$ python3 -q
>>> import numpy as np
>>> from numpy import linalg as LA
>>> np.set_printoptions(precision=2, suppress=True, linewidth=100)
>>> feats = np.loadtxt("x.csv", delimiter=",")
>>> feats
array([[-0.4, -6. , -0.5, -1. , -1.2, -0.6,  0.6,  1.4, -0.1, -0.1],
       [-0.7,  6. , -1.6, -0.2,  0. , -0.6, -2.1, -0.8,  2.9,  2.1],
       [ 0.3,  0. ,  1.3, -0.9,  0.7, -1.8,  0.6, -0.4, -0.4, -0.8],
       [ 0.7,  0. , -0.3, -1.3, -0.3, -2.4, -1.1,  0.5, -0.6,  1.5],
       [-0.4,  7. , -0.8, -1.5, -0.1, -0.1, -0.4,  2.1,  0.2, -1.8],
       [ 0.4, 13. ,  0. , -0.4, -0.7,  0.6,  0.2,  0.4,  0. ,  0.7]])
>>> left, s, Vh = LA.svd(feats, full_matrices=False)
>>> np.round(np.abs(Vh[0]), 2) + 0
array([0.  , 0.99, 0.04, 0.04, 0.01, 0.02, 0.06, 0.02, 0.07, 0.04])
>>> np.abs(left[:, 0]).round(6).argmax()
np.int64(5)
>>> s / s[0]
array([1.  , 0.28, 0.24, 0.19, 0.13, 0.07])
>>> np.allclose(left * s @ Vh, feats)
True
>>> t = np.radians(60)
>>> r_ = np.eye(10)
>>> r_[4, 4] = r_[6, 6] = np.cos(t)
>>> r_[4, 6], r_[6, 4] = -np.sin(t), np.sin(t)
>>> r_
array([[ 1.  ,  0.  ,  0.  ,  0.  ,  0.  ,  0.  ,  0.  ,  0.  ,  0.  ,  0.  ],
       [ 0.  ,  1.  ,  0.  ,  0.  ,  0.  ,  0.  ,  0.  ,  0.  ,  0.  ,  0.  ],
       [ 0.  ,  0.  ,  1.  ,  0.  ,  0.  ,  0.  ,  0.  ,  0.  ,  0.  ,  0.  ],
       [ 0.  ,  0.  ,  0.  ,  1.  ,  0.  ,  0.  ,  0.  ,  0.  ,  0.  ,  0.  ],
       [ 0.  ,  0.  ,  0.  ,  0.  ,  0.5 ,  0.  , -0.87,  0.  ,  0.  ,  0.  ],
       [ 0.  ,  0.  ,  0.  ,  0.  ,  0.  ,  1.  ,  0.  ,  0.  ,  0.  ,  0.  ],
       [ 0.  ,  0.  ,  0.  ,  0.  ,  0.87,  0.  ,  0.5 ,  0.  ,  0.  ,  0.  ],
       [ 0.  ,  0.  ,  0.  ,  0.  ,  0.  ,  0.  ,  0.  ,  1.  ,  0.  ,  0.  ],
       [ 0.  ,  0.  ,  0.  ,  0.  ,  0.  ,  0.  ,  0.  ,  0.  ,  1.  ,  0.  ],
       [ 0.  ,  0.  ,  0.  ,  0.  ,  0.  ,  0.  ,  0.  ,  0.  ,  0.  ,  1.  ]])
>>> out = feats @ r_.T
>>> LA.svd(feats, compute_uv=False), LA.svd(out, compute_uv=False)
(array([17.15,  4.73,  4.03,  3.21,  2.23,  1.24]), array([17.15,  4.73,  4.03,  3.21,  2.23,  1.24]))
>>> np.allclose(LA.norm(feats, axis=1), LA.norm(out, axis=1))
True
>>> round(float(LA.det(r_)), 2), np.trace(r_)
(1.0, np.float64(9.0))
>>> np.allclose(feats @ feats.T, out @ out.T)
True
>>> mat = np.loadtxt("arr.csv", delimiter=",")
>>> mat
array([[ 1., -3.,  3.,  1.,  0.,  0.,  0.,  0.,  0.,  0.],
       [-1.,  1.,  2., -3.,  0.,  0.,  0.,  0.,  0.,  0.],
       [ 2.,  2., -3., -3.,  0.,  0.,  0.,  0.,  0.,  0.],
       [-2.,  0., -3., -2.,  0.,  0.,  0.,  0.,  0.,  0.],
       [ 0.,  0.,  0.,  0.,  1.,  1.,  1.,  1.,  1., -2.],
       [ 0.,  0.,  0.,  0., -2.,  2.,  0.,  2., -1., -2.],
       [ 0.,  0.,  0.,  0.,  2., -1.,  1.,  1.,  0., -1.],
       [ 0.,  0.,  0.,  0., -2.,  0.,  2.,  2., -1., -2.],
       [ 0.,  0.,  0.,  0., -2., -2.,  0., -1.,  0., -2.],
       [ 0.,  0.,  0.,  0.,  1.,  0.,  2.,  1., -1., -1.]])
>>> t = np.radians(135)
>>> r_ = np.eye(10)
>>> r_[5, 5] = r_[3, 3] = np.cos(t)
>>> r_[5, 3], r_[3, 5] = -np.sin(t), np.sin(t)
>>> r_
array([[ 1.  ,  0.  ,  0.  ,  0.  ,  0.  ,  0.  ,  0.  ,  0.  ,  0.  ,  0.  ],
       [ 0.  ,  1.  ,  0.  ,  0.  ,  0.  ,  0.  ,  0.  ,  0.  ,  0.  ,  0.  ],
       [ 0.  ,  0.  ,  1.  ,  0.  ,  0.  ,  0.  ,  0.  ,  0.  ,  0.  ,  0.  ],
       [ 0.  ,  0.  ,  0.  , -0.71,  0.  ,  0.71,  0.  ,  0.  ,  0.  ,  0.  ],
       [ 0.  ,  0.  ,  0.  ,  0.  ,  1.  ,  0.  ,  0.  ,  0.  ,  0.  ,  0.  ],
       [ 0.  ,  0.  ,  0.  , -0.71,  0.  , -0.71,  0.  ,  0.  ,  0.  ,  0.  ],
       [ 0.  ,  0.  ,  0.  ,  0.  ,  0.  ,  0.  ,  1.  ,  0.  ,  0.  ,  0.  ],
       [ 0.  ,  0.  ,  0.  ,  0.  ,  0.  ,  0.  ,  0.  ,  1.  ,  0.  ,  0.  ],
       [ 0.  ,  0.  ,  0.  ,  0.  ,  0.  ,  0.  ,  0.  ,  0.  ,  1.  ,  0.  ],
       [ 0.  ,  0.  ,  0.  ,  0.  ,  0.  ,  0.  ,  0.  ,  0.  ,  0.  ,  1.  ]])
>>> out = mat @ r_.T
>>> np.abs(out - mat).max(axis=0)
array([0.  , 0.  , 0.  , 5.12, 0.  , 3.41, 0.  , 0.  , 0.  , 0.  ])
>>> np.allclose(mat @ mat.T, out @ out.T)
True
>>> LA.svd(mat, compute_uv=False), LA.svd(out, compute_uv=False)
(array([6.98, 6.  , 4.23, 3.85, 3.45, 3.16, 2.15, 2.12, 0.99, 0.75]), array([6.98, 6.  , 4.23, 3.85, 3.45, 3.16, 2.15, 2.12, 0.99, 0.75]))
>>> out
array([[ 1.  , -3.  ,  3.  , -0.71,  0.  , -0.71,  0.  ,  0.  ,  0.  ,  0.  ],
       [-1.  ,  1.  ,  2.  ,  2.12,  0.  ,  2.12,  0.  ,  0.  ,  0.  ,  0.  ],
       [ 2.  ,  2.  , -3.  ,  2.12,  0.  ,  2.12,  0.  ,  0.  ,  0.  ,  0.  ],
       [-2.  ,  0.  , -3.  ,  1.41,  0.  ,  1.41,  0.  ,  0.  ,  0.  ,  0.  ],
       [ 0.  ,  0.  ,  0.  ,  0.71,  1.  , -0.71,  1.  ,  1.  ,  1.  , -2.  ],
       [ 0.  ,  0.  ,  0.  ,  1.41, -2.  , -1.41,  0.  ,  2.  , -1.  , -2.  ],
       [ 0.  ,  0.  ,  0.  , -0.71,  2.  ,  0.71,  1.  ,  1.  ,  0.  , -1.  ],
       [ 0.  ,  0.  ,  0.  ,  0.  , -2.  ,  0.  ,  2.  ,  2.  , -1.  , -2.  ],
       [ 0.  ,  0.  ,  0.  , -1.41, -2.  ,  1.41,  0.  , -1.  ,  0.  , -2.  ],
       [ 0.  ,  0.  ,  0.  ,  0.  ,  1.  ,  0.  ,  2.  ,  1.  , -1.  , -1.  ]])
>>> mat.mean(axis=0)
array([ 0. ,  0. , -0.1, -0.7, -0.2,  0. ,  0.6,  0.6, -0.2, -1. ])
>>> LA.matrix_rank(mat)
np.int64(10)
>>> np.abs(mat).max()
np.float64(3.0)
>>> np.diff(mat, axis=0)
array([[-2.,  4., -1., -4.,  0.,  0.,  0.,  0.,  0.,  0.],
       [ 3.,  1., -5.,  0.,  0.,  0.,  0.,  0.,  0.,  0.],
       [-4., -2.,  0.,  1.,  0.,  0.,  0.,  0.,  0.,  0.],
       [ 2.,  0.,  3.,  2.,  1.,  1.,  1.,  1.,  1., -2.],
       [ 0.,  0.,  0.,  0., -3.,  1., -1.,  1., -2.,  0.],
       [ 0.,  0.,  0.,  0.,  4., -3.,  1., -1.,  1.,  1.],
       [ 0.,  0.,  0.,  0., -4.,  1.,  1.,  1., -1., -1.],
       [ 0.,  0.,  0.,  0.,  0., -2., -2., -3.,  1.,  0.],
       [ 0.,  0.,  0.,  0.,  3.,  2.,  2.,  2., -1.,  1.]])
>>> mat.sum(axis=0)
array([  0.,   0.,  -1.,  -7.,  -2.,   0.,   6.,   6.,  -2., -10.])
>>> round(float(LA.norm(mat)), 2)
12.25
>>> out = mat[0, 0] * mat[1:] - np.outer(mat[1:, 0], mat[0])
>>> out
array([[ 0., -2.,  5., -2.,  0.,  0.,  0.,  0.,  0.,  0.],
       [ 0.,  8., -9., -5.,  0.,  0.,  0.,  0.,  0.,  0.],
       [ 0., -6.,  3.,  0.,  0.,  0.,  0.,  0.,  0.,  0.],
       [ 0.,  0.,  0.,  0.,  1.,  1.,  1.,  1.,  1., -2.],
       [ 0.,  0.,  0.,  0., -2.,  2.,  0.,  2., -1., -2.],
       [ 0.,  0.,  0.,  0.,  2., -1.,  1.,  1.,  0., -1.],
       [ 0.,  0.,  0.,  0., -2.,  0.,  2.,  2., -1., -2.],
       [ 0.,  0.,  0.,  0., -2., -2.,  0., -1.,  0., -2.],
       [ 0.,  0.,  0.,  0.,  1.,  0.,  2.,  1., -1., -1.]])
>>> mat[:, 0] / mat[0, 0]
array([ 1., -1.,  2., -2.,  0.,  0.,  0.,  0.,  0.,  0.])
>>> LA.matrix_rank(out), LA.matrix_rank(mat)
(np.int64(9), np.int64(10))
>>> q, vecs = LA.qr(mat[:, :2])[0], LA.qr(mat[:, 2:])[0]
>>> s = LA.svd(q.T @ vecs, compute_uv=False)
>>> np.round(LA.norm(q @ q.T - vecs @ vecs.T, 2), 2)
np.float64(1.0)
>>> (s > 0.9).sum()
np.int64(0)
>>> np.degrees(np.arccos(s.clip(0, 1)))
array([39.72, 86.3 ])
>>> s
array([0.77, 0.06])
>>> rng = np.random.default_rng(48886)
>>> out = mat + rng.integers(-2, 3, (10, 8)) @ rng.integers(-2, 3, (8, 10))
>>> out
array([[  5., -10.,   8.,   5.,  -2.,   0.,  -8.,  -4.,  -1.,  -9.],
       [  5.,  -4.,  13.,  -6.,  -7.,  -4.,  12.,   4.,  -2.,  -4.],
       [  0.,   1.,   2., -10.,   1., -11.,   3.,   4.,   1.,  -3.],
       [  0.,   3.,  -3.,  -6.,   2.,  -4.,   5.,   1.,  -5.,   2.],
       [ -4.,  10., -12.,   1.,  12.,   3.,  -2.,  -5.,   2.,   4.],
       [ -4.,   3.,  -1.,  -2.,   0.,   5.,   5.,   5.,   4.,   5.],
       [  6., -11.,  16.,   0.,  -4.,   1.,   7.,   0.,  -3., -10.],
       [ -2.,   0.,   0.,  -1.,  -9.,  -2.,   9.,   5.,  -1.,  -3.],
       [  2.,  -8.,   4.,   6., -11.,   2.,  -4.,  -3.,  -1., -11.],
       [  0.,   1.,  -5.,   0.,  -2.,  -3.,  -2.,   7.,  -4.,  -1.]])
>>> LA.matrix_rank(out - mat, tol=1e-8)
np.int64(8)
>>> out - mat
array([[  4.,  -7.,   5.,   4.,  -2.,   0.,  -8.,  -4.,  -1.,  -9.],
       [  6.,  -5.,  11.,  -3.,  -7.,  -4.,  12.,   4.,  -2.,  -4.],
       [ -2.,  -1.,   5.,  -7.,   1., -11.,   3.,   4.,   1.,  -3.],
       [  2.,   3.,   0.,  -4.,   2.,  -4.,   5.,   1.,  -5.,   2.],
       [ -4.,  10., -12.,   1.,  11.,   2.,  -3.,  -6.,   1.,   6.],
       [ -4.,   3.,  -1.,  -2.,   2.,   3.,   5.,   3.,   5.,   7.],
       [  6., -11.,  16.,   0.,  -6.,   2.,   6.,  -1.,  -3.,  -9.],
       [ -2.,   0.,   0.,  -1.,  -7.,  -2.,   7.,   3.,   0.,  -1.],
       [  2.,  -8.,   4.,   6.,  -9.,   4.,  -4.,  -2.,  -1.,  -9.],
       [  0.,   1.,  -5.,   0.,  -3.,  -3.,  -4.,   6.,  -3.,   0.]])
>>> np.round(LA.svd(out - mat, compute_uv=False), 2) + 0
array([40.42, 25.31, 14.35, 13.07,  9.31,  6.32,  2.9 ,  1.51,  0.  ,  0.  ])
>>> W0 = np.load("run18.npy")
>>> W0
array([[10.,  4.,  6.,  4.],
       [ 1.,  1.,  1.,  0.],
       [-8., -4., -4., -4.],
       [-9., -3., -7., -2.]])
>>> lab = rng.permutation(4)
>>> lab
array([0, 1, 3, 2])
>>> out = W0[lab][:, lab]
>>> np.round(np.sort(np.abs(LA.eigvals(out))), 2) + 0
array([0., 1., 2., 2.])
>>> out
array([[10.,  4.,  4.,  6.],
       [ 1.,  1.,  0.,  1.],
       [-9., -3., -2., -7.],
       [-8., -4., -4., -4.]])
>>> np.diag(out)
array([10.,  1., -2., -4.])
>>> np.trace(out)
np.float64(5.0)
>>> rank = LA.matrix_rank(W0)
>>> rank
np.int64(3)
>>> null = LA.svd(W0)[2][rank:].T
>>> [int(LA.matrix_rank(np.delete(W0, i, axis=0))) for i in range(4)]
[3, 3, 3, 3]
>>> np.round(null[:, 0] / null[np.abs(null[:, 0]).round(6).argmax(), 0], 2) + 0
array([ 1.,  0., -1., -1.])
>>> LA.matrix_rank(W0.T @ W0), LA.matrix_rank(W0 @ W0.T)
(np.int64(3), np.int64(3))
>>> np.allclose(W0 @ null, 0)
True
>>> np.round(W0 @ null, 2) + 0
array([[0.],
       [0.],
       [0.],
       [0.]])
>>> np.einsum("ii->", W0)
np.float64(5.0)
>>> round(LA.det(2 * W0), 2), np.round(LA.det(W0), 2)
(np.float64(0.0), np.float64(0.0))
>>> np.round(np.poly(W0), 2) + 0
array([ 1., -5.,  8., -4.,  0.])
>>> round(float(LA.eigvals(W0).sum().real), 2)
5.0
>>> np.round(LA.eigvals(W0), 2) + 0
array([0., 1., 2., 2.])
>>> left, s, Vh = LA.svd(W0)
>>> np.argmax(s[:-1] / (s[1:] + 1e-6)) + 1
np.int64(3)
>>> out = left[:, :3] @ np.diag(s[:3]) @ Vh[:3]
>>> out.round(2) + 0
array([[10.,  4.,  6.,  4.],
       [ 1.,  1.,  1.,  0.],
       [-8., -4., -4., -4.],
       [-9., -3., -7., -2.]])
>>> out = np.array([[-2, -2], [-2, -2], [2, -2]])
>>> X = np.tile(out, (2, 3))
>>> X
array([[-2, -2, -2, -2, -2, -2],
       [-2, -2, -2, -2, -2, -2],
       [ 2, -2,  2, -2,  2, -2],
       [-2, -2, -2, -2, -2, -2],
       [-2, -2, -2, -2, -2, -2],
       [ 2, -2,  2, -2,  2, -2]])
>>> left, s, Vh = LA.svd(X)
>>> s.round(2) + 0
array([9.8 , 6.93, 0.  , 0.  , 0.  , 0.  ])
>>> np.argmax(s[:-1] / (s[1:] + 1e-6)) + 1
np.int64(2)
>>> out = left[:, :2] @ np.diag(s[:2]) @ Vh[:2]
>>> round(LA.norm(X - out, 2), 2), np.round(s[2], 2)
(np.float64(0.0), np.float64(0.0))
>>> LA.matrix_rank(X, rtol=0.05)
np.int64(2)
>>> LA.matrix_rank(out)
np.int64(2)
>>> W = np.array([[-4, 4, 6, 1, 0],
...     [6, 2, 9, 2, -1],
...     [-9, -8, -7, -5, -3],
...     [-2, -5, 8, -1, -9],
...     [-5, -7, 4, 4, -2],
...     [-2, -9, -4, -4, 7]])
>>> coef = np.array([2, 1, -2, 2, -1])
>>> hid = np.maximum(X @ W + coef, 0)
>>> (hid > 0).astype(int)
array([[1, 1, 0, 1, 1],
       [1, 1, 0, 1, 1],
       [0, 1, 0, 1, 0],
       [1, 1, 0, 1, 1],
       [1, 1, 0, 1, 1],
       [0, 1, 0, 1, 0]])
>>> (hid > 0).mean(axis=0)
array([0.67, 1.  , 0.  , 1.  , 0.67])
>>> hid
array([[34, 47,  0,  8, 15],
       [34, 47,  0,  8, 15],
       [ 0,  3,  0,  8,  0],
       [34, 47,  0,  8, 15],
       [34, 47,  0,  8, 15],
       [ 0,  3,  0,  8,  0]])
>>> LA.matrix_rank(hid)
np.int64(2)
>>> W2 = np.array([[8, 6, 4], [8, 1, 8], [7, 3, 4], [3, 0, 0], [2, 4, 8]])
>>> W @ W2
array([[  45,   -2,   40],
       [ 131,   61,   68],
       [-206,  -95, -152],
       [ -21,  -29,  -88],
       [ -60,  -33,  -76],
       [-114,   -5,  -40]])
>>> np.round(np.trace(LA.pinv(hid) @ hid), 2)
np.float64(2.0)
>>> np.round(hid @ LA.pinv(hid) @ hid, 2) + 0
array([[34., 47.,  0.,  8., 15.],
       [34., 47.,  0.,  8., 15.],
       [ 0.,  3.,  0.,  8.,  0.],
       [34., 47.,  0.,  8., 15.],
       [34., 47.,  0.,  8., 15.],
       [ 0.,  3.,  0.,  8.,  0.]])
>>> np.unique(hid.round(6), axis=0).shape
(2, 5)
>>> np.abs(np.diag(LA.qr(hid)[1])) > 1e-9
array([ True,  True, False, False, False])
>>> K = np.loadtxt("sample16.csv", delimiter=",")
>>> K
array([[-4.35,  1.39,  0.43, -2.68, -0.63, -0.97, -3.01, -7.86],
       [-1.16, -0.2 ,  1.86, -3.77, -2.08,  1.12, -1.83, -7.17],
       [-5.25, -0.37, -0.54, -3.06,  0.63, -0.1 , -0.82, -6.88],
       [-3.99,  1.56,  0.37, -3.34, -1.31, -0.74, -1.39, -7.94],
       [ 6.69,  2.54,  0.94,  1.37,  1.94, -0.2 , -3.27, -4.26],
       [-1.6 , -0.86, -0.62, -4.41, -2.71,  0.19, -1.73, -6.64],
       [-2.65,  0.58,  0.96, -3.22, -0.55, -0.66,  0.44, -5.5 ],
       [-0.36,  1.34, -0.35, -5.11, -1.5 , -0.05,  0.73, -6.84],
       [-2.37,  0.47,  2.07, -4.37, -1.13, -0.56,  0.05, -5.5 ],
       [ 4.92,  2.56,  1.99,  0.86,  2.86, -2.46, -3.4 , -4.41],
       [ 3.26,  2.09,  1.16,  1.74,  4.97,  1.04, -5.13, -4.84],
       [ 5.5 ,  1.9 ,  1.42,  1.11,  1.93,  0.84, -4.67, -4.51],
       [ 4.58,  4.82,  2.63,  0.63,  3.94, -1.92, -4.71, -2.17],
       [-2.18,  0.35,  0.83, -2.77, -0.76, -0.76, -1.98, -6.72],
       [-1.89, -0.02, -2.11, -3.24, -1.23,  0.09, -0.21, -6.3 ],
       [-4.01, -1.67,  0.53, -3.62, -1.62,  0.85, -0.46, -5.31],
       [ 3.23,  2.97,  1.26,  0.96,  4.42,  0.78, -5.19, -3.87],
       [-4.05, -0.45,  2.29, -3.21,  0.53,  0.33, -2.09, -4.81],
       [ 3.96,  1.58,  2.58,  1.37,  3.91, -0.34, -4.38, -4.99],
       [ 4.45,  3.52,  2.36,  0.76,  3.21,  1.63, -3.32, -2.74],
       [-2.82,  0.27, -0.07, -2.45, -0.53,  0.09, -0.37, -7.18],
       [ 7.16,  5.  ,  3.01,  0.22,  2.98, -1.22, -4.22, -3.87],
       [ 4.73,  1.73,  1.94,  0.74,  2.89, -0.01, -3.95, -3.72]])
>>> Ac = K - K.mean(axis=0)
>>> left, s, Vh = LA.svd(Ac, full_matrices=False)
>>> np.abs(left[:, 0]).argmax()
np.int64(21)
>>> round(float((s ** 2).sum() ** 2 / (s ** 4).sum()), 2)
1.48
>>> s
array([26.71,  7.6 ,  5.77,  5.17,  4.34,  3.4 ,  2.78,  1.95])
>>> np.searchsorted(np.cumsum(s ** 2) / (s ** 2).sum(), 0.9) + 1
np.int64(3)
